In [1]: import numpy as np

In [2]: np.set_printoptions(suppress=True, linewidth=120)

In [3]: rnd = lambda a: np.round(a, 2) + 0

In [4]: data = np.load("out2.npy")

In [5]: print(rnd(data))
[[ 1.49  1.49  0.38  2.1 ]
 [-2.49  0.96  1.02  0.91]
 [ 0.75  0.23  2.65 -1.17]
 [ 0.    2.41 -0.89 -1.55]]

In [6]: hat = np.triu(np.array([[-2, -3, 1, 3], [0, 2, -1, 0], [0, 1, 3, 0], [-3, 1, -2, 0]]), 1) + np.eye(4)

In [7]: M2 = hat @ data @ np.linalg.inv(hat)

In [8]: print(rnd(hat @ data - data @ hat))
[[  8.22   9.06  -3.11 -13.02]
 [ -0.75  -7.7    0.81   8.65]
 [  0.     2.24  -0.52  -2.24]
 [  0.     0.     2.41   0.  ]]

In [9]: print(np.linalg.matrix_rank(M2))
4

In [10]: print(rnd(np.poly(M2)))
[  1.    -3.56   0.    32.01 -81.  ]

In [11]: rng = np.random.default_rng(27450)

In [12]: ang = np.sort(rng.uniform(-2, 2, 17))

In [13]: A = np.c_[ang, ang ** 2, ang ** 3] @ np.array([[0, 2, -2], [2, 2, 1], [1, 1, 2]])

In [14]: print(rnd(A))
[[ 1.17 -1.68 -0.89]
 [ 1.18 -1.56 -0.52]
 [ 1.05 -1.06  0.87]
 [ 0.78 -0.84  1.21]
 [ 0.73 -0.81  1.22]
 [ 0.63 -0.76  1.2 ]
 [ 0.11 -0.4   0.54]
 [ 0.04 -0.26  0.32]
 [ 0.03  0.27 -0.22]
 [ 0.04  0.31 -0.25]
 [ 1.36  2.78 -0.2 ]
 [ 4.28  6.61  2.18]
 [ 6.09  8.79  4.03]
 [ 8.4  11.48  6.6 ]
 [13.99 17.78 13.41]
 [14.27 18.09 13.77]
 [15.4  19.34 15.22]]

In [15]: print(rnd(np.linalg.norm(A, 2) / np.linalg.norm(A)))
0.99

In [16]: print(rnd(np.abs(np.linalg.svd(A)[2][-1])))
[0.81 0.24 0.53]

In [17]: print(np.argsort(-np.linalg.norm(A, axis=0).round(6), kind="stable")[:3])
[1 0 2]

In [18]: print(round(np.log10(np.linalg.cond(A))))
1

In [19]: print([round(float(x), 2) for x in np.linalg.svd(A, compute_uv=False)[:3]])
[51.92, 5.04, 2.84]

In [20]: vec = np.array([3, -1, -1])

In [21]: print(np.linalg.norm(A @ vec) <= np.linalg.norm(A, 2) * np.linalg.norm(vec) + 1e-9)
True

In [22]: print(np.sign((A @ vec).round(6)))
[1. 1. 1. 1. 1. 1. 1. 1. 1. 1. 1. 1. 1. 1. 1. 1. 1.]

In [23]: cent = A[[3, 11]].astype(float)

In [24]: for _ in range(7):
    ...:     idx = np.linalg.norm(A[:, None] - cent, axis=-1).argmin(axis=1)
    ...:     cent = np.array([A[idx == j].mean(axis=0) for j in range(2)])
    ...: 

In [25]: print(idx)
[0 0 0 0 0 0 0 0 0 0 0 0 0 1 1 1 1]

In [26]: print(rnd(cent[1] - cent[0]))
[11.67 15.8  11.52]

In [27]: idx = A[:, 1] > np.median(A[:, 1])

In [28]: u = A[idx].mean(axis=0) - A[~idx].mean(axis=0)

In [29]: print(rnd(u))
[ 7.34 11.44  6.43]

In [30]: print(((A - A.mean(axis=0)) @ u > 0).astype(int))
[0 0 0 0 0 0 0 0 0 0 0 1 1 1 1 1 1]

In [31]: print(idx.astype(int))
[0 0 0 0 0 0 0 0 0 1 1 1 1 1 1 1 1]

In [32]: print(rnd((((A - A.mean(axis=0)) @ u > 0) == idx).mean()))
0.88

In [33]: Ac = A - A.mean(axis=0)

In [34]: left, s, Vh = np.linalg.svd(Ac, full_matrices=False)

In [35]: print(np.abs(Vh[0]).argmax())
1

In [36]: print(rnd((s ** 2).sum() ** 2 / (s ** 4).sum()))
1.03

In [37]: print(rnd(np.abs(Vh[-1])))
[0.84 0.3  0.45]

In [38]: M = np.load("run10.npy")

In [39]: print(M)
[[4. 1. 0. 0.]
 [0. 4. 1. 0.]
 [0. 0. 4. 1.]
 [0. 0. 0. 4.]]

In [40]: # triangular, det is the product of the diagonal

In [41]: hat = np.triu(np.array([[0, -1, -4, 7], [-2, 4, 7, -4], [8, 8, 3, -8], [-6, -5, 5, 3]]), 1) + np.eye(4)

In [42]: M2 = hat @ M @ np.linalg.inv(hat)

In [43]: print(np.poly(M2))
[   1.  -16.   96. -256.  256.]

In [44]: mat = np.array([[-3.0, 6.0, -1.0, -3.0],
    ...:     [-22.0, 18.0, 6.0, -10.0],
    ...:     [-1.0, 6.0, -3.0, -3.0],
    ...:     [-21.0, 14.0, 7.0, -9.0]])

In [45]: left, s, Vh = np.linalg.svd(A)

In [46]: print(rnd(s))
[51.92  5.04  2.84]

In [47]: M2 = left[:, :1] @ np.diag(s[:1]) @ Vh[:1]

In [48]: print(np.linalg.matrix_rank(A, rtol=0.05))
3

In [49]: print(rnd(np.linalg.norm(A - M2, 2)), rnd(s[1]))
5.04 5.04

In [50]: print(rnd(np.linalg.norm(A - M2) / np.linalg.norm(A)))
0.11

In [51]: left, s, Vh = np.linalg.svd(mat)

In [52]: print(rnd(s))
[42.02  7.39  0.67  0.19]

In [53]: M2 = left[:, :2] @ np.diag(s[:2]) @ Vh[:2]

In [54]: print(rnd(np.linalg.norm(mat - M2) / np.linalg.norm(mat)))
0.02

In [55]: print(np.linalg.matrix_rank(M2))
2

In [56]: M2 = np.c_[A[:, :2] @ np.array([[1, 2], [1, 2]]), np.array([2, 0, 3, 3, 0, 1, 1, 0, 0, 2, 3, 3, 2, 1, 3, 3, 2])]

In [57]: print(rnd(M2))
[[-0.51 -1.01  2.  ]
 [-0.37 -0.75  0.  ]
 [-0.01 -0.01  3.  ]
 [-0.06 -0.11  3.  ]
 [-0.08 -0.16  0.  ]
 [-0.13 -0.26  1.  ]
 [-0.28 -0.57  1.  ]
 [-0.22 -0.44  0.  ]
 [ 0.3   0.59  0.  ]
 [ 0.35  0.7   2.  ]
 [ 4.14  8.28  3.  ]
 [10.89 21.78  3.  ]
 [14.88 29.77  2.  ]
 [19.88 39.77  1.  ]
 [31.77 63.53  3.  ]
 [32.36 64.72  3.  ]
 [34.74 69.49  2.  ]]

In [58]: print(rnd(np.linalg.norm(np.linalg.qr(A)[0].T @ M2, axis=0) ** 2 / ((M2 ** 2).sum(axis=0) + 1e-12)))
[1.   1.   0.59]

In [59]: u = np.array([3, 2, 5])

In [60]: m1 = np.outer(rng.normal(size=17), u) + 0.02 * rng.normal(size=(17, 3))

In [61]: print(rnd(m1))
[[-1.13 -0.75 -1.84]
 [ 2.32  1.57  3.92]
 [ 0.06  0.03  0.08]
 [-0.61 -0.38 -0.91]
 [ 6.19  4.15 10.3 ]
 [-1.94 -1.24 -3.17]
 [-1.36 -0.89 -2.25]
 [ 0.85  0.56  1.39]
 [-2.25 -1.51 -3.7 ]
 [ 6.72  4.48 11.24]
 [-0.29 -0.16 -0.43]
 [-2.07 -1.43 -3.54]
 [ 2.12  1.45  3.6 ]
 [-2.15 -1.43 -3.61]
 [ 2.36  1.58  3.95]
 [ 1.36  0.88  2.25]
 [ 0.63  0.42  1.08]]

In [62]: d = np.linalg.norm(m1[:, None] - m1[None], axis=-1)

In [63]: print(d.shape)
(17, 17)

In [64]: print(rnd(d[:5, :5]))
[[ 0.    7.11  2.39  1.13 15.  ]
 [ 7.11  0.    4.71  5.97  7.89]
 [ 2.39  4.71  0.    1.26 12.6 ]
 [ 1.13  5.97  1.26  0.   13.87]
 [15.    7.89 12.6  13.87  0.  ]]

In [65]: print(d[4].round(6).argsort(kind="stable")[:4])
[ 4  9 14  1]
